>>> import numpy as np
>>> np.set_printoptions(suppress=True, linewidth=140)
>>> X = np.loadtxt("test18.csv", delimiter=",")
>>> print(X.round(2))
[[ 0.5   0.   -0.87]
 [ 0.    1.    0.  ]
 [ 0.87  0.    0.5 ]]
>>> P = np.triu(np.array([[0, 2, 1], [2, 1, 0], [1, 1, 0]]), 1) + np.eye(3)
>>> Y = P @ X @ np.linalg.inv(P)
>>> print(Y.round(2))
[[ 1.37 -0.73 -1.73]
 [ 0.    1.    0.  ]
 [ 0.87 -1.73 -0.37]]
>>> print(round(float(np.trace(Y)), 2), np.trace(X))
2.0 2.0
>>> print(np.round(P @ X - X @ P, 2))
[[ 0.87  1.    0.  ]
 [ 0.    0.    0.  ]
 [ 0.   -1.73 -0.87]]
>>> print(np.round(np.linalg.det(Y), 2))
1.0
>>> x0 = np.array([2, 0, 0])
>>> rhs = Y @ x0
>>> print(rhs.round(2))
[2.73 0.   1.73]
>>> print(np.round(np.linalg.solve(Y, Y[:, 1]), 2) + 0)
[0. 1. 0.]
>>> print(np.round(np.linalg.solve(Y, -3 * rhs), 2) + 0)
[-6.  0.  0.]
>>> print((X != 0).astype(int))
[[1 0 1]
 [0 1 0]
 [1 0 1]]
>>> print(np.round(np.linalg.det(X), 2))
1.0
>>> print(np.flatnonzero(np.linalg.matrix_power((X != 0) + (X.T != 0) + np.eye(3), 3)[2]))
[0 2]
>>> print(np.round(X @ X, 2))
[[-0.5   0.   -0.87]
 [ 0.    1.    0.  ]
 [ 0.87  0.   -0.5 ]]
>>> T = np.stack([X, -3 * X, X[::-1]])
>>> print((T @ X.T).shape)
(3, 3, 3)
>>> print(np.linalg.matrix_rank(T.reshape(3, -1)))
2
>>> K = np.load("m.npy")
>>> print(K)
[[ -3.   0.  -5.   3.]
 [ -4.  -2. -11.   6.]
 [  4.   0.   9.  -6.]
 [  4.   0.  11.  -8.]]
>>> Uu, sv, VT = np.linalg.svd(K)
>>> print(sv.round(2))
[23.42  2.01  1.27  0.07]
>>> print(np.argmax(sv[:-1] / (sv[1:] + 1e-6)) + 1)
3
>>> Y = Uu[:, :3] @ np.diag(sv[:3]) @ VT[:3]
>>> print(round(float(np.linalg.norm(K - Y) / np.linalg.norm(K)), 2))
0.0
>>> print(np.linalg.matrix_rank(Y))
3
>>> print(Y.round(2))
[[ -2.99   0.02  -5.02   2.98]
 [ -4.    -2.   -11.     6.  ]
 [  4.02   0.03   8.97  -6.03]
 [  3.99  -0.01  11.01  -7.99]]
>>> evals, vecs = np.linalg.eig(K)
>>> print(np.round(np.sort(np.linalg.eigvals(np.linalg.inv(K))), 2))
[-1.  -0.5 -0.5  1. ]
>>> print(K @ vecs[:, 0] - evals[0] * vecs[:, 0])
[0. 0. 0. 0.]
>>> print(np.round(np.abs(np.linalg.svd(K)[2][-1]), 2))
[0.32 0.55 0.52 0.56]
>>> print(np.argsort(-np.linalg.norm(K, axis=0).round(6), kind="stable")[:3])
[2 3 0]
>>> print(np.linalg.matrix_rank(K, rtol=0.1))
1
>>> print([round(float(x), 2) for x in np.linalg.svd(K, compute_uv=False)[:3]])
[23.42, 2.01, 1.27]
>>> feats = np.loadtxt("data.csv", delimiter=",")
>>> print(feats)
[[-2.69  4.2  -1.89 -5.49]
 [-1.79  6.32 -3.6  -7.2 ]
 [-0.39  4.9  -2.99 -5.1 ]
 [ 0.31  4.19 -2.09 -3.91]
 [-3.37  4.88 -2.41 -6.58]
 [ 0.22  2.81 -1.44 -2.6 ]
 [ 2.51  3.51 -2.5  -2.21]
 [ 2.71  6.25 -3.92 -4.8 ]
 [-2.92  1.46 -0.47 -2.89]
 [ 2.62  4.89 -3.23 -3.5 ]
 [-1.53  0.    0.12 -0.8 ]
 [ 1.8   4.16 -2.63 -3.19]
 [-1.8   6.3  -3.57 -7.2 ]
 [ 1.81  4.26 -2.64 -3.2 ]
 [-4.21  4.19 -1.77 -6.3 ]
 [-1.21  4.21 -1.99 -4.74]
 [-3.    0.    0.22 -1.59]
 [-2.7   4.23 -1.92 -5.53]
 [-1.32  2.83 -1.71 -3.49]
 [ 0.02  0.01 -0.02 -0.03]
 [-0.4   4.91 -3.01 -5.09]
 [ 0.   -0.03  0.    0.  ]
 [ 0.39  5.64 -3.23 -5.31]
 [-2.8   2.78 -1.22 -4.18]
 [ 0.1   1.39 -1.08 -1.4 ]
 [ 1.7   2.82 -1.9  -1.92]]
>>> rng = np.random.default_rng(7496)
>>> Y = feats + rng.integers(-2, 3, (26, 2)) @ rng.integers(-2, 3, (2, 4))
>>> print(Y.round(2))
[[ -0.69   0.2   -5.89  -9.49]
 [ -0.79  12.32  -3.6   -9.2 ]
 [ -4.39   4.9    3.01   2.9 ]
 [ -0.69  -1.81  -2.09  -1.91]
 [ -0.37   6.88  -6.41 -12.58]
 [  2.22   2.81  -4.44  -6.6 ]
 [  2.51  -4.49  -4.5   -2.21]
 [  6.71   6.25  -9.92 -12.8 ]
 [ -0.92   5.46  -2.47  -6.89]
 [  1.62   2.89  -2.23  -1.5 ]
 [ -0.53   2.    -0.88  -2.8 ]
 [  0.8   -1.84  -2.63  -1.19]
 [ -0.8   12.3   -3.57  -9.2 ]
 [  1.81  12.26  -0.64  -3.2 ]
 [ -2.21   8.19  -3.77 -10.3 ]
 [  1.79   2.21  -6.99 -10.74]
 [ -2.     2.    -0.78  -3.59]
 [ -0.7    8.23  -3.92  -9.53]
 [ -1.32   6.83  -0.71  -3.49]
 [ -0.98  -5.99  -0.02   1.97]
 [  0.6   10.91  -3.01  -7.09]
 [  3.     1.97  -4.    -6.  ]
 [  0.39  13.64  -1.23  -5.31]
 [ -1.8    0.78  -3.22  -6.18]
 [ -0.9    7.39   1.92   0.6 ]
 [  1.7    6.82  -0.9   -1.92]]
>>> print(np.round(Y - feats, 2))
[[ 2. -4. -4. -4.]
 [ 1.  6.  0. -2.]
 [-4.  0.  6.  8.]
 [-1. -6.  0.  2.]
 [ 3.  2. -4. -6.]
 [ 2.  0. -3. -4.]
 [ 0. -8. -2.  0.]
 [ 4.  0. -6. -8.]
 [ 2.  4. -2. -4.]
 [-1. -2.  1.  2.]
 [ 1.  2. -1. -2.]
 [-1. -6.  0.  2.]
 [ 1.  6.  0. -2.]
 [ 0.  8.  2.  0.]
 [ 2.  4. -2. -4.]
 [ 3. -2. -5. -6.]
 [ 1.  2. -1. -2.]
 [ 2.  4. -2. -4.]
 [ 0.  4.  1.  0.]
 [-1. -6.  0.  2.]
 [ 1.  6.  0. -2.]
 [ 3.  2. -4. -6.]
 [ 0.  8.  2.  0.]
 [ 1. -2. -2. -2.]
 [-1.  6.  3.  2.]
 [ 0.  4.  1.  0.]]
>>> print(np.linalg.matrix_rank(Y - feats, tol=1e-8))
2
>>> print(round(np.linalg.norm(feats, 2) / np.linalg.norm(feats), 2))
0.95
>>> print(np.linalg.matrix_rank(feats, rtol=0.1))
2
>>> print(round(np.log10(np.linalg.cond(feats))))
3
>>> print(np.round(np.abs(np.linalg.svd(feats)[2][-1]), 2))
[0.38 0.6  0.15 0.69]
>>> Uu, sv, VT = np.linalg.svd(feats)
>>> print(np.argmax(sv[:-1] / (sv[1:] + 1e-6)) + 1)
2
>>> Y = Uu[:, :2] @ np.diag(sv[:2]) @ VT[:2]
>>> print(round(np.linalg.norm(feats - Y, 2), 2), np.round(sv[2], 2))
0.73 0.73
>>> print(np.linalg.matrix_rank(Y))
2
>>> W2 = feats[[16, 4]].astype(float)
>>> for _ in range(4):
...     lab = np.linalg.norm(feats[:, None] - W2, axis=-1).argmin(axis=1)
...     W2 = np.array([feats[lab == j].mean(axis=0) for j in range(2)])
... 
>>> print(lab)
[1 1 1 1 1 0 0 1 0 1 0 1 1 1 1 1 0 1 0 0 1 0 1 1 0 0]
>>> print(np.abs(W2[1] - W2[0]).argmax())
3
>>> print(np.bincount(lab))
[10 16]
>>> lab = rng.permutation(4)
>>> Y = feats[:, lab] * rng.choice([-1, 1], 4)
>>> print(Y)
[[-5.49  4.2  -1.89  2.69]
 [-7.2   6.32 -3.6   1.79]
 [-5.1   4.9  -2.99  0.39]
 [-3.91  4.19 -2.09 -0.31]
 [-6.58  4.88 -2.41  3.37]
 [-2.6   2.81 -1.44 -0.22]
 [-2.21  3.51 -2.5  -2.51]
 [-4.8   6.25 -3.92 -2.71]
 [-2.89  1.46 -0.47  2.92]
 [-3.5   4.89 -3.23 -2.62]
 [-0.8   0.    0.12  1.53]
 [-3.19  4.16 -2.63 -1.8 ]
 [-7.2   6.3  -3.57  1.8 ]
 [-3.2   4.26 -2.64 -1.81]
 [-6.3   4.19 -1.77  4.21]
 [-4.74  4.21 -1.99  1.21]
 [-1.59  0.    0.22  3.  ]
 [-5.53  4.23 -1.92  2.7 ]
 [-3.49  2.83 -1.71  1.32]
 [-0.03  0.01 -0.02 -0.02]
 [-5.09  4.91 -3.01  0.4 ]
 [ 0.   -0.03  0.   -0.  ]
 [-5.31  5.64 -3.23 -0.39]
 [-4.18  2.78 -1.22  2.8 ]
 [-1.4   1.39 -1.08 -0.1 ]
 [-1.92  2.82 -1.9  -1.7 ]]
>>> Uu, _, VT = np.linalg.svd(feats.T @ Y)
>>> print(np.round(np.linalg.lstsq(feats, Y)[0], 2) + 0)
[[ 0.  0.  0. -1.]
 [ 0.  1.  0.  0.]
 [ 0.  0.  1.  0.]
 [ 1.  0.  0.  0.]]
>>> Y = np.array([[2, 0, 0, 1],
...     [1, -2, -2, -1],
...     [1, 1, 0, 1],
...     [0, 2, -1, -1],
...     [2, 2, -2, 0],
...     [-2, 1, 0, 0]])
>>> W2 = np.array([[2, 5, 5, 4, 0], [5, 2, 3, 2, 3], [3, 4, 3, 5, 1], [5, 0, 5, 2, 5]])
>>> E = Y @ W2
>>> print(E)
[[  9  10  15  10   5]
 [-19  -7 -12 -12 -13]
 [ 12   7  13   8   8]
 [  2   0  -2  -3   0]
 [  8   6  10   2   4]
 [  1  -8  -7  -6   3]]
>>> print(np.linalg.matrix_rank(E, rtol=0.1))
3
>>> print([round(float(x), 2) for x in np.linalg.svd(E, compute_uv=False)[:3]])
[45.48, 13.32, 5.53]
>>> print(np.abs(np.diag(np.linalg.qr(E)[1])) > 1e-9)
[ True  True  True  True False]
>>> print(np.round(np.trace(np.linalg.pinv(E) @ E), 2))
4.0
>>> print(np.linalg.lstsq(E[:-1].T, E[-1])[2])
4
